% ipython --no-banner

In [1]: import numpy as np

In [2]: np.set_printoptions(precision=1, suppress=True, linewidth=200)

In [3]: def rd(a):
   ...:     return np.round(a, 1) + 0
   ...: 

In [4]: F = np.load("block3.npy")

In [5]: print(rd(F))
[[ 0.4 -0.2 -0.1  0.   0.1  0.1  0.1 -0.2  0.  -0.1 -0.1 -0.2  0.3]
 [-0.2  0.7  0.1  0.   0.2 -0.1 -0.1  0.  -0.1  0.2  0.1  0.   0.2]
 [-0.1  0.1  0.7  0.2  0.   0.1 -0.1 -0.1  0.2 -0.1 -0.2 -0.1 -0.1]
 [ 0.   0.   0.2  0.8 -0.2  0.   0.2  0.  -0.2  0.   0.1  0.   0.1]
 [ 0.1  0.2  0.  -0.2  0.5  0.2  0.   0.  -0.3  0.  -0.1 -0.2 -0.1]
 [ 0.1 -0.1  0.1  0.   0.2  0.9  0.   0.   0.   0.1  0.1  0.1  0. ]
 [ 0.1 -0.1 -0.1  0.2  0.   0.   0.5  0.   0.   0.3 -0.1 -0.2 -0.2]
 [-0.2  0.  -0.1  0.   0.   0.   0.   0.9  0.   0.  -0.1 -0.1  0. ]
 [ 0.  -0.1  0.2 -0.2 -0.3  0.   0.   0.   0.7  0.2  0.1 -0.1  0. ]
 [-0.1  0.2 -0.1  0.   0.   0.1  0.3  0.   0.2  0.5 -0.1  0.1  0. ]
 [-0.1  0.1 -0.2  0.1 -0.1  0.1 -0.1 -0.1  0.1 -0.1  0.8 -0.1  0. ]
 [-0.2  0.  -0.1  0.  -0.2  0.1 -0.2 -0.1 -0.1  0.1 -0.1  0.8  0. ]
 [ 0.3  0.2 -0.1  0.1 -0.1  0.  -0.2  0.   0.   0.   0.   0.   0.8]]

In [6]: w, evecs = np.linalg.eigvalsh(F)
Traceback (most recent call last):
  Cell In[6], line 1
    w, evecs = np.linalg.eigvalsh(F)
ValueError: too many values to unpack (expected 2)


In [7]: w, evecs = np.linalg.eigh(F)

In [8]: print(rd(np.linalg.eigvalsh(F + -3 * np.eye(13))))
[-3. -3. -3. -3. -2. -2. -2. -2. -2. -2. -2. -2. -2.]

In [9]: print((w > 1e-8).sum(), (w < -1e-8).sum())
9 0

In [10]: print(rd(w))
[0. 0. 0. 0. 1. 1. 1. 1. 1. 1. 1. 1. 1.]

In [11]: rng = np.random.default_rng(2023)

In [12]: M2 = F + rng.integers(-2, 3, (13, 9)) @ rng.integers(-2, 3, (9, 13))

In [13]: print(rd(M2))
[[  4.4  -0.2  -3.1   4.   -0.9   5.1   5.1  -0.2  -2.   -0.1  -1.1  -4.2   6.3]
 [ -1.2   2.7   4.1   6.    0.2  -7.1  -2.1   5.    9.9  -2.8  -0.9  -4.    3.2]
 [  3.9  12.1   0.7  -3.8   6.    2.1  -5.1   3.9  -9.8   8.9  -4.2  -1.1   4.9]
 [  7.    0.    3.2  10.8  -8.2  -3.    6.2   1.    5.8  -4.    3.1   1.    1.1]
 [  4.1   2.2  -9.   -7.2   2.5   5.2   6.    1.    5.7   9.   -5.1   4.8  -9.1]
 [ -8.9   1.9  -2.9 -11.    1.2   3.9 -12.    7.   -4.    1.1   2.1   4.1   0. ]
 [  5.1  -5.1   4.9   1.2  -8.   -1.    0.5 -16.   -6.   -6.7  12.9  10.8  -5.2]
 [ -0.2  -2.   -6.1  -1.  -11.   -6.    0.    3.9  -2.    0.   -2.1   9.9  -8. ]
 [ -1.   -2.1 -12.8  -6.2 -12.3  12.    6.    9.   -5.3   3.2   1.1   7.9  -2. ]
 [  3.9   0.2  -7.1  -3.   -5.    4.1   6.3  10.    4.2   6.5  -5.1   6.1 -10. ]
 [  4.9   1.1  10.8   3.1   9.9  -4.9  -4.1 -16.1   2.1  -3.1   5.8  -3.1   1. ]
 [  5.8   1.    2.9  10.   -8.2   0.1   5.8   0.9  -0.1  -3.9   3.9  -0.2   6. ]
 [ -3.7  -3.8  13.9   2.1  -6.1 -12.  -14.2  -6.   -4.  -12.   12.    8.   -3.2]]

In [14]: print(rd(np.linalg.svd(M2 - F, compute_uv=False)))
[50.1 37.2 32.9 24.6 22.4 16.1  9.3  5.6  2.4  0.   0.   0.   0. ]

In [15]: E = np.load("sample6.npy")

In [16]: print(rd(E))
[[ 0.  -0.1  0.6  0.  -0.4]
 [-0.7 -0.4 -0.4  0.2 -0.2]
 [ 0.   0.7 -0.2  0.5 -0.1]
 [-0.2  0.1 -0.3 -0.6  0. ]
 [ 0.2 -0.3 -0.1 -0.2 -0.2]
 [ 0.1 -0.5  0.1  0.3  0.3]
 [-0.5  0.2  0.5 -0.1 -0.3]
 [-0.2  0.   0.2  0.3  0.5]
 [-0.3  0.2  0.2 -0.3  0.6]]

In [17]: vec = np.array([2, 5, 5, 3, 0])

In [18]: y = E @ vec

In [19]: b, lr = np.zeros(5), 1 / np.linalg.norm(E, 2) ** 2

In [20]: for i in range(6):
    ...:     b -= lr * E.T @ (E @ b - y)
    ...:     if i % 1 == 0: print(i, round(np.linalg.norm(E @ b - y), 1))
    ...: 
0 0.0
1 0.0
2 0.0
3 0.0
4 0.0
5 0.0

In [21]: print(rd(b))
[2. 5. 5. 3. 0.]

In [22]: print(rd(np.linalg.cond(E)))
1.0

In [23]: hat = E @ np.linalg.solve(E.T @ E, E.T)

In [24]: print(rd(np.trace(hat)))
5.0

In [25]: print(rd(np.diag(hat)))
[0.6 0.9 0.8 0.5 0.2 0.4 0.6 0.4 0.6]

In [26]: print(np.linalg.matrix_rank(np.eye(9) - hat))
4

In [27]: print(rd(np.linalg.eigvalsh(hat)))
[0. 0. 0. 0. 1. 1. 1. 1. 1.]

In [28]: r0 = np.array([0, 0, 2])

In [29]: print(rd(np.correlate(E[3], E[2], "full")))
[ 0.  -0.1  0.1 -0.3 -0.2  0.  -0.4  0.   0. ]

In [30]: print(np.polyval(r0, E[3]))
[2. 2. 2. 2. 2.]

In [31]: M2 = np.c_[E[:, :2] @ np.array([[1, 3], [-3, 2]]), np.array([2, -3, 1, 2, 1, 3, -3, 1, 3])]

In [32]: print(rd(M2))
[[ 0.2 -0.2  2. ]
 [ 0.4 -2.9 -3. ]
 [-2.   1.4  1. ]
 [-0.5 -0.5  2. ]
 [ 1.   0.2  1. ]
 [ 1.5 -0.7  3. ]
 [-1.1 -1.1 -3. ]
 [-0.1 -0.8  1. ]
 [-0.9 -0.6  3. ]]

In [33]: print(np.linalg.matrix_rank(np.c_[E, M2]))
6

In [34]: print(rd(np.linalg.norm(np.linalg.qr(E)[0].T @ M2, axis=0) ** 2 / ((M2 ** 2).sum(axis=0) + 1e-12)))
[1.  1.  0.5]

In [35]: print(np.linalg.matrix_rank(M2))
3
